$ python -q
>>> import numpy as np
>>> np.set_printoptions(precision=3, suppress=True, linewidth=200)
>>> feats = np.loadtxt("arr.csv", delimiter=",")
>>> feats
array([[ 5.,  7.,  0.],
       [ 7., 13.,  0.],
       [ 0.,  0.,  0.]])
>>> # looks like rank 2
>>> (np.linalg.matrix_power((feats != 0) + (feats.T != 0) + np.eye(3), 3) > 0).astype(int)
array([[1, 1, 0],
       [1, 1, 0],
       [0, 0, 1]])
>>> np.flatnonzero(np.linalg.matrix_power((feats != 0) + (feats.T != 0) + np.eye(3), 3)[0])
array([0, 1])
>>> np.sort(np.linalg.eigvals(feats).real)
array([ 0.   ,  0.938, 17.062])
>>> round(np.linalg.det(feats), 3)
np.float64(0.0)
>>> Uu, sv, Vh = np.linalg.svd(feats)
>>> V = Vh[:(sv > 1e-8).sum()]
>>> rng = np.random.default_rng(8759)
>>> x = feats[0] + 3 * feats[2] + rng.integers(2) * np.eye(3)[2]
>>> x
array([5., 7., 1.])
>>> np.round(V.T @ V, 3) + 0
array([[1., 0., 0.],
       [0., 1., 0.],
       [0., 0., 0.]])
>>> r = np.linalg.matrix_rank(feats)
>>> r
np.int64(2)
>>> ns = np.linalg.svd(feats)[2][r:].T
>>> ns[:, 0] / ns[np.abs(ns[:, 0]).round(6).argmax(), 0]
array([0., 0., 1.])
>>> ns.shape
(3, 1)
>>> [int(np.linalg.matrix_rank(feats[:i])) for i in range(1, len(feats) + 1)]
[1, 2, 2]
>>> feats @ ns
array([[0.],
       [0.],
       [0.]])
>>> np.allclose(feats @ ns, 0)
True
>>> np.linalg.matrix_rank(feats.T @ feats), np.linalg.matrix_rank(feats @ feats.T)
(np.int64(2), np.int64(2))
>>> np.linalg.matrix_rank(feats, rtol=0.1)
np.int64(1)
>>> np.round(np.linalg.norm(feats, 2) / np.linalg.norm(feats), 3)
np.float64(0.998)
